$ python3 -q
>>> import numpy as np
>>> np.set_printoptions(precision=2, suppress=True, linewidth=120)
>>> def tidy(a):
...     return np.round(a, 2) + 0
... 
>>> E = np.load("sample1.npy")
>>> E
array([[ -9,  -1,   0,   2,   0,   0,  -1,   0,  -1,  -2,  -1,   2,  -1,   2,   1],
       [ -1,   7,   2,   2,  -1,  -2,   0,  -2,   1,   2,   2,   0,  -2,   1,   0],
       [ -2,  -2,  12,   0,  -1,   1,  -2,  -2,   1,  -2,  -1,   2,  -1,  -1,   1],
       [  1,  -1,  -2,  -9,  -1,   1,  -2,   0,  -1,   2,   1,   0,   1,  -1,   2],
       [ -1,   1,   1,  -1,  13,   2,  -1,   2,   1,  -1,   0,  -2,  -1,  -2,   1],
       [  2,  -2,   1,   1,  -2,  16,  -2,  -1,   2,  -1,   1,  -1,   2,  -2,   1],
       [  0,   0,  -1,   0,   0,   0,   2,   1,  -1,   1,  -2,  -2,   1,   1,  -1],
       [ -2,   2,   1,  -1,   2,   0,   1,  -2,   1,  -2,   2,  -2,   1,   2,   2],
       [  2,   2,   1,  -1,   2,  -2,  -2,   2,  18,   0,   2,   2,   0,   2,   2],
       [  1,  -1,   0,   2,  -2,   1,   2,   2,   1,  10,  -2,   1,  -1,  -2,  -2],
       [  2,   2,   1,   0,  -1,   1,  -1,  -2,   1,  -1,   8,   2,  -1,   2,   0],
       [  2,   0,   2,  -1,   1,  -2,   2,   0,   2,   1,   1, -17,  -2,   2,   1],
       [ -1,   0,  -1,   1,  -2,  -2,   2,  -2,   0,  -1,   2,  -2, -20,   2,  -2],
       [  1,   2,   1,   0,  -2,  -1,   2,   0,  -2,  -1,   1,  -1,   1, -24,   0],
       [ -2,   2,  -1,   0,   1,   2,   0,  -2,  -1,  -2,   0,  -2,   0,  -1,  27]])
>>> theta = np.radians(135)
>>> R = np.eye(15)
>>> R[5, 5] = R[9, 9] = np.cos(theta)
>>> R[5, 9], R[9, 5] = -np.sin(theta), np.sin(theta)
>>> out = E @ R.T
>>> tidy(np.abs(out - E).max(axis=0))
array([ 0.  ,  0.  ,  0.  ,  0.  ,  0.  , 26.61,  0.  ,  0.  ,  0.  , 16.36,  0.  ,  0.  ,  0.  ,  0.  ,  0.  ])
>>> np.allclose(np.linalg.norm(E, axis=1), np.linalg.norm(out, axis=1))
True
>>> tidy(np.linalg.det(R)), tidy(np.trace(R))
(np.float64(1.0), np.float64(11.59))
>>> t3 = np.stack([E, 2 * E, E[::-1]])
>>> tidy(np.linalg.norm(t3, axis=(1, 2)))
array([ 60.94, 121.89,  60.94])
>>> np.linalg.matrix_rank(t3)
array([15, 15, 15])
>>> np.einsum("bij,cij->bc", t3, t3)
array([[ 3714,  7428,    33],
       [ 7428, 14856,    66],
       [   33,    66,  3714]])
>>> (t3 @ E.T).shape
(3, 15, 15)
>>> np.linalg.matrix_rank(t3.reshape(3, -1))
np.int64(2)
>>> f = np.array([4, 2])
>>> np.polyval(f, E[6])
array([ 2,  2, -2,  2,  2,  2, 10,  6, -2,  6, -6, -6,  6,  6, -2])
>>> np.correlate(E[6], E[10], "full")
array([  0,   0,   0,  -2,   1,  -2,  -8,   5,  -1,   3,  22,  -2,  -6,   6, -26, -13,   7,   4,   2,   4,   1,   5,
        -1,  -6,  -6,  -1,   3,   0,  -2])
>>> np.cross(E[6, :3], E[10, :3])
array([ 2, -2,  0])
